$ ipython --no-banner

In [1]: import numpy as np

In [2]: np.set_printoptions(suppress=True, linewidth=160)

In [3]: def tidy(a):
   ...:     return np.round(a, 2) + 0
   ...: 

In [4]: data = np.loadtxt("m.csv", delimiter=",")

In [5]: data
Out[5]: 
array([[ 0. , -0.6,  0.5, -0.3, -1.1, -0.2],
       [-0.3,  0.8,  0.3, -0.2,  1.9,  0.8],
       [-0.2,  1.5,  1. , -1.6,  0. , -1.7],
       [ 0.4,  0. , -1.6,  0.5,  0.5, -0.5],
       [ 2. , -4. ,  8. ,  2. ,  5. , 12. ],
       [-1.4,  0.5,  0.8, -0.1, -0.4, -1.5],
       [ 0.6,  0.5, -0.5,  0.3, -0.2,  1. ],
       [-0.3,  1.7,  0.4, -0.3,  0.8, -0.2],
       [ 0.7, -0.8, -0.2,  1.3, -2.3, -1.6],
       [ 0.1, -1.8,  0.8,  1.6,  0.2, -0.1],
       [-2.3, -1.3, -2. , -0.8, -1.8, -0.4],
       [ 0.2,  0.4, -0.1,  0.5, -0.6,  0.7],
       [-0.6, -1. , -0.7,  1. , -0.8, -0.9],
       [ 0.9, -0.5,  0.1,  0.7,  0.8, -1.8],
       [ 0.7, -1. ,  0.8, -0.6, -0.2, -0.3],
       [-0.7, -0.3,  1.2, -1.2, -0.6,  1. ],
       [-0.6, -2. , -0.7, -0.4, -0.2, -2.1],
       [ 1.4,  0.5,  2. ,  1.6, -1.9,  0. ],
       [-0.1, -0.7,  0.4, -0.7,  0.5, -0.3],
       [ 1.3, -0.6, -1. ,  0.6, -0.1, -2.3],
       [ 1.5, -0.4,  1.3,  0. , -0.6, -0.7],
       [ 0. , -0.1,  0.2,  1. , -0.5,  0.7],
       [-0.9, -0.3, -1.2,  1.5, -0.7, -0.1],
       [ 0.4,  0.6, -0.9, -0.4, -1. , -0.2],
       [ 0.3,  0.2,  1.7, -0.7,  0.7,  0.4],
       [-0.1,  1.4, -1.2,  0.2,  2.8,  1.2],
       [ 0.4,  1.7,  0.2,  0.6,  1.2, -0.3],
       [-1.6, -1.1, -0.1, -1.5, -0.7,  0.4],
       [-1.1, -1. ,  0.9, -0.1, -0.1,  1.7],
       [ 0. ,  1.2,  1.4,  1.2,  0.7,  0.2],
       [-0.4,  0.8, -0.5,  0.3, -0.9,  2.3],
       [ 1. , -1. ,  0. ,  0.8,  0.1, -1.3],
       [-1. ,  0.6,  0.1, -1.1,  1. , -0.5],
       [-0.9,  2.2, -1.5,  0.6, -0.8,  0.5],
       [ 0.8, -0.3, -1.2, -0.1,  0.1,  1.3]])

In [6]: proj = data @ np.linalg.solve(data.T @ data, data.T)

In [7]: tidy(proj @ data[:, 3])
Out[7]: 
array([-0.3, -0.2, -1.6,  0.5,  2. , -0.1,  0.3, -0.3,  1.3,  1.6, -0.8,  0.5,  1. ,  0.7, -0.6, -1.2, -0.4,  1.6, -0.7,  0.6,  0. ,  1. ,  1.5, -0.4, -0.7,
        0.2,  0.6, -1.5, -0.1,  1.2,  0.3,  0.8, -1.1,  0.6, -0.1])

In [8]: print(np.allclose(proj @ proj, proj))
True

In [9]: print(tidy(np.linalg.eigvalsh(proj)))
[0. 0. 0. 0. 0. 0. 0. 0. 0. 0. 0. 0. 0. 0. 0. 0. 0. 0. 0. 0. 0. 0. 0. 0. 0. 0. 0. 0. 0. 1. 1. 1. 1. 1. 1.]

In [10]: np.linalg.matrix_rank(np.eye(35) - proj)
Out[10]: np.int64(29)

In [11]: x0 = np.array([3, 5, 3, 2, 1, 2])

In [12]: (data @ x0).argmax()
Out[12]: np.int64(4)

In [13]: data @ np.eye(6)[2]
Out[13]: 
array([ 0.5,  0.3,  1. , -1.6,  8. ,  0.8, -0.5,  0.4, -0.2,  0.8, -2. , -0.1, -0.7,  0.1,  0.8,  1.2, -0.7,  2. ,  0.4, -1. ,  1.3,  0.2, -1.2, -0.9,  1.7,
       -1.2,  0.2, -0.1,  0.9,  1.4, -0.5,  0. ,  0.1, -1.5, -1.2])

In [14]: tidy(data @ np.ones(6))
Out[14]: 
array([-1.7,  3.3, -1. , -0.7, 25. , -2.1,  1.7,  2.1, -2.9,  0.8, -8.6,  1.1, -3. ,  0.2, -0.6, -0.6, -6. ,  3.6, -0.9, -2.1,  1.1,  1.3, -1.7, -1.5,  2.6,
        4.3,  3.8, -4.6,  0.3,  4.7,  1.6, -0.4, -0.9,  0.1,  0.6])

In [15]: np.sign((data @ x0).round(6))
Out[15]: 
array([-1.,  1.,  1., -1.,  1., -1.,  1.,  1., -1., -1., -1.,  1., -1., -1., -1., -1., -1.,  1., -1., -1.,  1.,  1., -1., -1.,  1.,  1.,  1., -1., -1.,  1.,
        1., -1., -1.,  1., -1.])

In [16]: dist = np.linalg.norm(data[:, None] - data[None], axis=-1)

In [17]: dist[34].round(6).argsort(kind="stable")[:4]
Out[17]: array([34,  6, 11,  3])

In [18]: print(tidy(dist[:5, :5]))
[[ 0.    3.48  3.14  2.87 16.22]
 [ 3.48  0.    3.58  2.98 15.08]
 [ 3.14  3.58  0.    3.93 17.6 ]
 [ 2.87  2.98  3.93  0.   17.01]
 [16.22 15.08 17.6  17.01  0.  ]]

In [19]: rng = np.random.default_rng(592620)

In [20]: z = rng.permutation(6)

In [21]: other = data[:, z] * rng.choice([-1, 1], 6)

In [22]: print(other)
[[ 0.  -0.2  0.6  1.1  0.3 -0.5]
 [-0.3  0.8 -0.8 -1.9  0.2 -0.3]
 [-0.2 -1.7 -1.5 -0.   1.6 -1. ]
 [ 0.4 -0.5 -0.  -0.5 -0.5  1.6]
 [ 2.  12.   4.  -5.  -2.  -8. ]
 [-1.4 -1.5 -0.5  0.4  0.1 -0.8]
 [ 0.6  1.  -0.5  0.2 -0.3  0.5]
 [-0.3 -0.2 -1.7 -0.8  0.3 -0.4]
 [ 0.7 -1.6  0.8  2.3 -1.3  0.2]
 [ 0.1 -0.1  1.8 -0.2 -1.6 -0.8]
 [-2.3 -0.4  1.3  1.8  0.8  2. ]
 [ 0.2  0.7 -0.4  0.6 -0.5  0.1]
 [-0.6 -0.9  1.   0.8 -1.   0.7]
 [ 0.9 -1.8  0.5 -0.8 -0.7 -0.1]
 [ 0.7 -0.3  1.   0.2  0.6 -0.8]
 [-0.7  1.   0.3  0.6  1.2 -1.2]
 [-0.6 -2.1  2.   0.2  0.4  0.7]
 [ 1.4  0.  -0.5  1.9 -1.6 -2. ]
 [-0.1 -0.3  0.7 -0.5  0.7 -0.4]
 [ 1.3 -2.3  0.6  0.1 -0.6  1. ]
 [ 1.5 -0.7  0.4  0.6 -0.  -1.3]
 [ 0.   0.7  0.1  0.5 -1.  -0.2]
 [-0.9 -0.1  0.3  0.7 -1.5  1.2]
 [ 0.4 -0.2 -0.6  1.   0.4  0.9]
 [ 0.3  0.4 -0.2 -0.7  0.7 -1.7]
 [-0.1  1.2 -1.4 -2.8 -0.2  1.2]
 [ 0.4 -0.3 -1.7 -1.2 -0.6 -0.2]
 [-1.6  0.4  1.1  0.7  1.5  0.1]
 [-1.1  1.7  1.   0.1  0.1 -0.9]
 [ 0.   0.2 -1.2 -0.7 -1.2 -1.4]
 [-0.4  2.3 -0.8  0.9 -0.3  0.5]
 [ 1.  -1.3  1.  -0.1 -0.8 -0. ]
 [-1.  -0.5 -0.6 -1.   1.1 -0.1]
 [-0.9  0.5 -2.2  0.8 -0.6  1.5]
 [ 0.8  1.3  0.3 -0.1  0.1  1.2]]

In [23]: U, _, VT = np.linalg.svd(data.T @ other)

In [24]: z
Out[24]: array([0, 5, 1, 4, 3, 2])

In [25]: tidy(np.linalg.lstsq(data, other)[0])
Out[25]: 
array([[ 1.,  0.,  0.,  0.,  0.,  0.],
       [ 0.,  0., -1.,  0.,  0.,  0.],
       [ 0.,  0.,  0.,  0.,  0., -1.],
       [ 0.,  0.,  0.,  0., -1.,  0.],
       [ 0.,  0.,  0., -1.,  0.,  0.],
       [ 0.,  1.,  0.,  0.,  0.,  0.]])

In [26]: tidy(U @ VT)
Out[26]: 
array([[ 1.,  0.,  0.,  0.,  0.,  0.],
       [ 0.,  0., -1.,  0.,  0.,  0.],
       [ 0.,  0.,  0.,  0.,  0., -1.],
       [ 0.,  0.,  0.,  0., -1.,  0.],
       [ 0.,  0.,  0., -1.,  0.,  0.],
       [ 0.,  1.,  0.,  0.,  0.,  0.]])
